In [1]: import numpy as np

In [2]: import numpy.linalg as la

In [3]: np.set_printoptions(precision=2, suppress=True, linewidth=100)

In [4]: F = np.loadtxt("case0.csv", delimiter=",")

In [5]: F
Out[5]: 
array([[ -7.71,   4.95,  -7.56,   0.53,   3.31,  -4.48,  -1.  ,   2.2 ,   1.97,  -0.74,   5.91,
         -2.04],
       [  0.5 ,  -2.75,   3.98,  -1.67,   2.57,   4.07,   1.13,  -5.64,  -2.13,   2.74,  -7.4 ,
         -3.67],
       [ -8.31,   2.27,  -6.9 ,  -0.86,   6.15,  -1.17,  -0.43,  -0.85,   7.27,   5.46,   3.5 ,
         -3.65],
       [ -4.22,  -2.13,  -0.22,  -0.29,   8.55,   3.57,   0.45,  -0.83,   3.16,   5.83,  -1.98,
         -0.78],
       [ -4.56,   2.93,  -4.46,   0.72,   2.37,  -2.62,  -0.74,   3.1 ,   1.02,  -0.68,   4.76,
          0.49],
       [ -2.36,  -2.64,  -2.16,  -1.04,   4.45,   2.82,   0.27,  -1.67,  10.95,   8.86,   0.4 ,
         -1.23],
       [ -4.13,   5.66,  -7.74,   0.21,  -3.14,  -6.66,  -0.88,   2.71,   3.25,  -2.66,   8.31,
         -1.14],
       [ 11.18,  -3.22,   3.8 ,  -1.76, -13.67,   0.52,   0.43,  -2.57,   6.24,   0.76,  -0.4 ,
          1.95],
       [ -0.51,   2.68,  -3.87,   1.76,  -2.37,  -3.98,  -1.09,   5.45,   1.93,  -2.93,   7.38,
          3.65],
       [ -5.38,  -1.84,  -1.62,  -0.6 ,   9.16,   3.42,   0.24,  -1.89,   4.88,   7.26,  -1.73,
         -2.37],
       [  0.2 ,  -0.76,   2.37,  -1.69,  -0.17,   1.54,   0.55,  -5.09,  -2.45,   0.52,  -5.42,
         -3.89],
       [ -1.65,  -1.83,  -0.94,   0.22,   4.32,   2.11,  -0.03,   0.97,   5.85,   5.32,   1.  ,
          0.81],
       [  1.34,   1.88,  -3.11,   0.5 ,  -5.08,  -3.41,  -0.58,   3.01,   3.61,  -1.51,   5.83,
          2.26],
       [-10.58,   2.2 ,  -4.83,  -1.92,   9.44,   0.17,   0.32,  -4.71,   1.24,   4.31,  -2.08,
         -7.64],
       [ -1.6 ,   3.46,  -2.54,   3.2 ,   0.66,  -3.69,  -1.02,   8.03,  -3.66,  -5.63,   6.69,
          5.28],
       [  2.39,   6.05,  -1.69,  -0.54, -11.61,  -7.46,  -0.59,  -0.79,  -8.39, -10.71,   2.33,
         -2.72],
       [  5.95,  -5.67,   4.17,   1.38,   1.12,   4.9 ,   0.29,   3.4 ,   6.6 ,   5.19,   0.07,
          7.27],
       [ -2.71,   3.53,   0.08,   1.87,   1.53,  -2.84,  -0.47,   2.98, -11.42,  -7.9 ,   0.3 ,
          0.47],
       [  2.  ,  -4.96,   5.87,   1.52,   6.58,   5.75,   0.44,   2.17,  -1.41,   3.04,  -4.08,
          4.61],
       [  2.2 ,   2.29,  -0.61,  -0.71,  -7.12,  -3.52,   0.06,  -1.61,  -3.23,  -4.8 ,   0.67,
         -2.06],
       [  6.22,  -3.69,   5.44,  -1.87,  -4.76,   3.44,   1.01,  -5.46,   0.71,   1.87,  -6.31,
         -1.67],
       [  1.54,  -3.65,   5.38,   2.31,   6.79,   4.88,   0.28,   3.65,  -4.39,   0.68,  -3.37,
          5.35],
       [  3.69,   0.01,  -0.76,  -1.88,  -8.61,  -1.7 ,   0.01,  -3.14,   5.1 ,   0.52,   0.82,
         -1.91],
       [  0.  ,  -4.26,   3.72,  -1.98,   4.52,   5.53,   1.24,  -6.04,   2.61,   6.67,  -7.25,
         -3.5 ],
       [  6.73,  -3.47,   1.91,  -1.52,  -7.62,   1.82,   0.33,  -2.65,   8.98,   4.13,  -0.18,
          0.81],
       [ -2.21,  -4.95,   2.26,  -1.31,   8.83,   6.57,   0.98,  -3.61,   5.38,   9.3 ,  -5.56,
         -1.86],
       [ -9.31,   4.18,  -7.93,  -1.21,   4.55,  -3.05,  -0.51,  -1.59,   4.83,   2.78,   3.66,
         -5.51],
       [ -7.03,  -2.55,  -0.59,   0.22,  14.14,   5.2 ,   0.24,   0.13,   3.57,   7.92,  -2.4 ,
         -0.63],
       [  8.89,  -3.11,   4.34,   0.22,  -8.1 ,   0.94,   0.22,   0.9 ,   2.03,  -0.91,  -0.09,
          4.22],
       [ -1.8 ,   0.59,   0.59,  -1.74,   0.27,   0.11,   0.39,  -4.95,  -3.73,  -0.69,  -4.26,
         -4.74],
       [ -9.22,   4.42,  -3.37,  -0.14,   7.34,  -2.42,  -0.07,  -1.89,  -8.61,  -3.24,  -1.96,
         -5.95],
       [ -1.88,   2.35,   0.19,   1.19,   1.51,  -1.75,  -0.05,   1.47,  -8.46,  -5.37,  -0.54,
         -0.11],
       [ 13.15,  -2.69,   6.1 ,   0.09, -14.09,   0.04,   0.13,   1.09,  -0.76,  -4.38,  -0.33,
          5.26],
       [ -6.39,   0.59,  -5.52,  -0.9 ,   5.48,  -0.07,  -0.34,  -1.06,   8.63,   6.32,   2.44,
         -2.89],
       [  8.66,  -1.54,   5.52,   0.02,  -9.1 ,  -0.06,   0.22,  -0.11,  -4.66,  -4.94,  -1.98,
          2.88],
       [  9.49,  -4.55,   6.09,   2.24,  -4.74,   2.69,  -0.15,   5.54,   0.79,  -0.98,   0.75,
          8.76],
       [  7.26,   1.91,   1.51,   0.5 , -12.31,  -4.25,  -0.37,   2.12,  -4.29,  -8.01,   2.83,
          2.86]])

In [6]: vec = np.array([5, 2, 0, 5, 3, 5, 1, 5, 3, 4, 0, 0])

In [7]: target = F @ vec

In [8]: np.round(la.solve(F.T @ F, F.T @ target), 2) + 0
Out[8]: array([5., 2., 0., 5., 3., 5., 1., 5., 3., 4., 0., 0.])

In [9]: np.round(la.lstsq(F, target)[0], 2) + 0
Out[9]: array([5., 2., 0., 5., 3., 5., 1., 5., 3., 4., 0., 0.])

In [10]: rng = np.random.default_rng(1145)

In [11]: target = target + 0.02 * rng.normal(size=37)

In [12]: target
Out[12]: 
array([ -25.5 ,   -5.79,   10.26,   45.83,   -4.22,   65.44,  -39.23,   11.59,    4.82,   45.52,
        -31.9 ,   56.33,   -0.1 ,  -31.19,    4.07, -123.31,  111.05,  -58.16,   75.4 ,  -63.8 ,
          0.61,   64.8 ,  -23.58,   28.34,   35.91,   68.11,  -28.69,   72.54,   26.89,  -53.46,
        -76.36,  -42.58,    4.54,   26.33,  -21.35,   74.81,  -50.22])

In [13]: coef, *_ = la.lstsq(F, target)

In [14]: np.round(F.T @ (target - F @ coef), 2) + 0
Out[14]: array([0., 0., 0., 0., 0., 0., 0., 0., 0., 0., 0., 0.])

In [15]: coef.round(2) + 0
Out[15]: array([5.  , 2.  , 0.02, 4.99, 3.01, 4.98, 0.95, 5.  , 3.01, 3.99, 0.  , 0.  ])

In [16]: [round(float(la.norm(la.solve(F.T @ F + lam * np.eye(12), F.T @ target))), 2) for lam in (0, 1, 10, 100)]
Out[16]: [11.78, 8.19, 7.64, 7.14]
